>>> import numpy as np
>>> import numpy.linalg as la
>>> np.set_printoptions(precision=3, suppress=True, linewidth=100, legacy="1.25")
>>> K = np.array([[5.0, 0.0], [0.0, 5.0]])
>>> K
array([[5., 0.],
       [0., 5.]])
>>> K @ K.T
array([[25.,  0.],
       [ 0., 25.]])
>>> la.svd(K, compute_uv=False)
array([5., 5.])
>>> K.T @ K
array([[25.,  0.],
       [ 0., 25.]])
>>> la.norm(K, axis=0)
array([5., 5.])
>>> vec = np.ones(2)
>>> for _ in range(7):
...     vec = K @ vec
...     vec /= la.norm(vec)
...     print(round(vec @ K @ vec, 3))
... 
5.0
5.0
5.0
5.0
5.0
5.0
5.0
>>> vec
array([0.707, 0.707])
>>> round(float(la.eigvalsh(K)[-1]), 3)
5.0
>>> B = np.array([[-2, 0, -3, 1], [-4, -2, 3, -1], [-1, 3, 4, 9], [0, -1, 6, 8]])
>>> E = np.tril(B)
>>> E
array([[-2,  0,  0,  0],
       [-4, -2,  0,  0],
       [-1,  3,  4,  0],
       [ 0, -1,  6,  8]])
>>> rng = np.random.default_rng(14)
>>> B = E + rng.integers(-2, 3, (4, 3)) @ rng.integers(-2, 3, (3, 4))
>>> B
array([[ 6, -1,  8, -4],
       [-2, -2,  2, -3],
       [ 1,  1,  6,  1],
       [-4,  0,  2,  9]])
>>> B - E
array([[ 8, -1,  8, -4],
       [ 2,  0,  2, -3],
       [ 2, -2,  2,  1],
       [-4,  1, -4,  1]])
>>> np.round(la.svd(B - E, compute_uv=False), 3) + 0
array([14.059,  3.253,  0.87 ,  0.   ])
>>> vec = np.array([0, -1, 0, 1])
>>> a = np.maximum(E @ vec, 0)
>>> E * (a > 1e-9)[:, None]
array([[ 0,  0,  0,  0],
       [-4, -2,  0,  0],
       [ 0,  0,  0,  0],
       [ 0, -1,  6,  8]])
>>> np.tanh(E @ vec)
array([ 0.   ,  0.964, -0.995,  1.   ])
>>> E.T @ a
array([ -8, -13,  54,  72])
>>> np.maximum(E @ (3 * vec), 0)
array([ 0,  6,  0, 27])
>>> np.maximum(E @ vec, 0) - np.maximum(-E @ vec, 0)
array([ 0,  2, -3,  9])
>>> feats = np.array([[0, 4, 2, 2, 5, 0], [0, 0, 1, 5, 2, 2], [0, 0, 1, 5, 2, 2]])
>>> feats
array([[0, 4, 2, 2, 5, 0],
       [0, 0, 1, 5, 2, 2],
       [0, 0, 1, 5, 2, 2]])
>>> np.round(la.norm(feats) ** 2 / la.norm(feats, 2) ** 2, 3)
1.285
>>> la.norm(feats, axis=1)
array([7.   , 5.831, 5.831])
>>> round(float(la.norm(feats, 2)), 3)
9.541
>>> np.round(la.norm(feats, "nuc"), 3)
14.637
>>> la.norm(feats, axis=1).argmax()
0
>>> ang = np.radians(90)
>>> R = np.eye(6)
>>> R[4, 4] = R[5, 5] = np.cos(ang)
>>> R[4, 5], R[5, 4] = -np.sin(ang), np.sin(ang)
>>> R.round(3) + 0
array([[ 1.,  0.,  0.,  0.,  0.,  0.],
       [ 0.,  1.,  0.,  0.,  0.,  0.],
       [ 0.,  0.,  1.,  0.,  0.,  0.],
       [ 0.,  0.,  0.,  1.,  0.,  0.],
       [ 0.,  0.,  0.,  0.,  0., -1.],
       [ 0.,  0.,  0.,  0.,  1.,  0.]])
>>> B = feats @ R.T
>>> np.allclose(feats @ feats.T, B @ B.T)
True
>>> np.round(la.det(R), 3), np.trace(R)
(1.0, 4.0)
>>> np.round(la.svd(feats, compute_uv=False), 3) + 0, np.round(la.svd(B, compute_uv=False), 3) + 0
(array([9.541, 5.096, 0.   ]), array([9.541, 5.096, 0.   ]))
>>> B = np.array([[1, 1], [1, -1]])
>>> M = np.kron(B, np.kron(B, B))[rng.permutation(8)][:4]
>>> M
array([[ 1, -1,  1, -1,  1, -1,  1, -1],
       [ 1,  1, -1, -1, -1, -1,  1,  1],
       [ 1, -1, -1,  1, -1,  1,  1, -1],
       [ 1, -1,  1, -1, -1,  1, -1,  1]])
>>> blk = np.stack([M, -2 * M, M[::-1]])
>>> np.einsum("bij,cij->bc", blk, blk)
array([[ 32, -64,   0],
       [-64, 128,   0],
       [  0,   0,  32]])
>>> blk.sum(axis=0)
array([[ 0,  0,  0,  0, -2,  2, -2,  2],
       [ 0, -2,  0,  2,  0,  2,  0, -2],
       [ 0,  2,  0, -2,  0, -2,  0,  2],
       [ 0,  0,  0,  0,  2, -2,  2, -2]])
>>> la.matrix_rank(blk.reshape(3, -1))
2
